>>> import numpy as np
>>> np.set_printoptions(precision=2, suppress=True, linewidth=120)
>>> E = np.load("block17.npy")
>>> E.round(2) + 0
array([[  0.05, -41.55,  31.59, -62.47, -62.15,  70.04, -10.33,  11.21],
       [  0.11, -41.12,  31.42, -61.68, -61.54,  69.3 ,  -9.96,  11.05],
       [  2.3 , -24.18,  23.34, -31.45, -37.  ,  40.18,   2.42,   4.47],
       [  2.37, -23.38,  22.88, -30.1 , -35.83,  38.84,   2.86,   4.17],
       [  2.67, -19.85,  20.72, -24.22, -30.65,  32.93,   4.62,   2.83],
       [  2.94, -15.15,  17.47, -16.73, -23.7 ,  25.14,   6.35,   1.09],
       [  2.96, -14.55,  17.03, -15.82, -22.82,  24.17,   6.51,   0.88],
       [  3.  , -12.54,  15.44, -12.78, -19.8 ,  20.87,   6.93,   0.18],
       [  2.98, -10.34,  13.57,  -9.63, -16.51,  17.31,   7.13,  -0.54],
       [  2.87,  -8.12,  11.48,  -6.62, -13.13,  13.73,   7.  ,  -1.19],
       [  2.38,  -4.38,   7.32,  -2.21,  -7.34,   7.74,   5.7 ,  -1.95],
       [  1.48,  -1.71,   3.48,  -0.04,  -3.03,   3.36,   3.28,  -1.75],
       [  1.36,  -1.48,   3.09,   0.07,  -2.65,   2.97,   2.97,  -1.66],
       [  1.15,  -1.14,   2.48,   0.2 ,  -2.07,   2.37,   2.45,  -1.48],
       [ -0.14,   0.08,  -0.21,  -0.09,   0.16,  -0.22,  -0.24,   0.23],
       [ -0.43,   0.21,  -0.61,  -0.3 ,   0.44,  -0.64,  -0.71,   0.73],
       [ -0.7 ,   0.31,  -0.92,  -0.52,   0.66,  -1.02,  -1.1 ,   1.24],
       [ -1.61,   0.44,  -1.55,  -1.36,   1.11,  -2.2 ,  -1.97,   3.23],
       [ -1.85,   0.44,  -1.62,  -1.59,   1.17,  -2.52,  -2.08,   3.84],
       [ -3.55,   0.21,  -0.65,  -2.76,   1.18,  -5.33,  -0.83,   9.14],
       [ -3.71,   0.18,  -0.41,  -2.8 ,   1.15,  -5.69,  -0.48,   9.75],
       [ -4.31,   0.07,   0.8 ,  -2.72,   1.06,  -7.32,   1.39,  12.34],
       [ -4.38,   0.05,   0.97,  -2.69,   1.05,  -7.54,   1.67,  12.66],
       [ -4.87,   0.  ,   2.49,  -2.21,   1.  ,  -9.4 ,   4.15,  15.23],
       [ -5.76,   0.17,   7.13,   0.36,   1.18, -14.87,  12.24,  21.51],
       [ -6.22,   0.68,  11.95,   4.05,   1.74, -20.64,  21.16,  26.91],
       [ -6.26,   0.77,  12.68,   4.68,   1.85, -21.53,  22.55,  27.67],
       [ -6.44,   1.48,  17.09,   8.73,   2.66, -26.98,  31.08,  32.02],
       [ -6.17,   5.08,  32.74,  25.98,   6.9 , -47.51,  63.07,  45.46]])
>>> U, sv = np.linalg.svd(E)
Traceback (most recent call last):
  File "<python-input-4>", line 1, in <module>
    U, sv = np.linalg.svd(E)
    ^^^^^
ValueError: too many values to unpack (expected 2)
>>> U, sv, Vt = np.linalg.svd(E, full_matrices=False)
>>> np.round(U.T @ E @ Vt.T, 2) + 0
array([[230.03,   0.  ,   0.  ,   0.  ,   0.  ,   0.  ,   0.  ,   0.  ],
       [  0.  , 127.85,   0.  ,   0.  ,   0.  ,   0.  ,   0.  ,   0.  ],
       [  0.  ,   0.  ,  41.22,   0.  ,   0.  ,   0.  ,   0.  ,   0.  ],
       [  0.  ,   0.  ,   0.  ,   0.  ,   0.  ,   0.  ,   0.  ,   0.  ],
       [  0.  ,   0.  ,   0.  ,   0.  ,   0.  ,   0.  ,   0.  ,   0.  ],
       [  0.  ,   0.  ,   0.  ,   0.  ,   0.  ,   0.  ,   0.  ,   0.  ],
       [  0.  ,   0.  ,   0.  ,   0.  ,   0.  ,   0.  ,   0.  ,   0.  ],
       [  0.  ,   0.  ,   0.  ,   0.  ,   0.  ,   0.  ,   0.  ,   0.  ]])
>>> U.shape, sv.shape, Vt.shape
((29, 8), (8,), (8, 8))
>>> print(np.allclose(E[:-1].T @ np.linalg.lstsq(E[:-1].T, E[-1])[0], E[-1]))
True
>>> print(np.linalg.lstsq(E[:-1].T, E[-1])[2])
3
>>> try:
...     np.linalg.inv(E)
... except np.linalg.LinAlgError as e:
...     print(repr(e))
... 
LinAlgError('Last 2 dimensions of the array must be square')
>>> Z = E[[8, 4]].astype(float)
>>> for _ in range(3):
...     idx = np.linalg.norm(E[:, None] - Z, axis=-1).argmin(axis=1)
...     Z = np.array([E[idx == j].mean(axis=0) for j in range(2)])
... 
>>> print(idx)
[1 1 1 1 1 1 1 0 0 0 0 0 0 0 0 0 0 0 0 0 0 0 0 0 0 0 0 0 0]
>>> print(Z[1] - Z[0])
[  3.79 -24.34  17.28 -34.45 -37.22  47.72  -8.07  -4.61]
>>> U, sv, Vt = np.linalg.svd(E)
>>> V = Vt[:(sv > 1e-8).sum()]
>>> rng = np.random.default_rng(474)
>>> x0 = E[24] + 5 * E[27] + rng.integers(2) * np.eye(8)[6]
>>> x0
array([ -37.95,    7.57,   92.59,   44.01,   14.47, -149.79,  167.65,  181.61])
>>> np.diag(V.T @ V)
array([0.1 , 0.12, 0.34, 0.4 , 0.27, 0.48, 0.6 , 0.69])
>>> np.round(V.T @ V, 2) + 0
array([[ 0.1 ,  0.  ,  0.05,  0.12, -0.03,  0.11,  0.09, -0.23],
       [ 0.  ,  0.12, -0.12,  0.16,  0.18, -0.17, -0.03, -0.06],
       [ 0.05, -0.12,  0.34,  0.01, -0.21,  0.09,  0.38,  0.09],
       [ 0.12,  0.16,  0.01,  0.4 ,  0.2 , -0.19,  0.26, -0.25],
       [-0.03,  0.18, -0.21,  0.2 ,  0.27, -0.27, -0.09, -0.04],
       [ 0.11, -0.17,  0.09, -0.19, -0.27,  0.48, -0.1 , -0.28],
       [ 0.09, -0.03,  0.38,  0.26, -0.09, -0.1 ,  0.6 ,  0.05],
       [-0.23, -0.06,  0.09, -0.25, -0.04, -0.28,  0.05,  0.69]])
>>> round(np.linalg.norm(x0 - V.T @ V @ x0), 2)
np.float64(0.0)
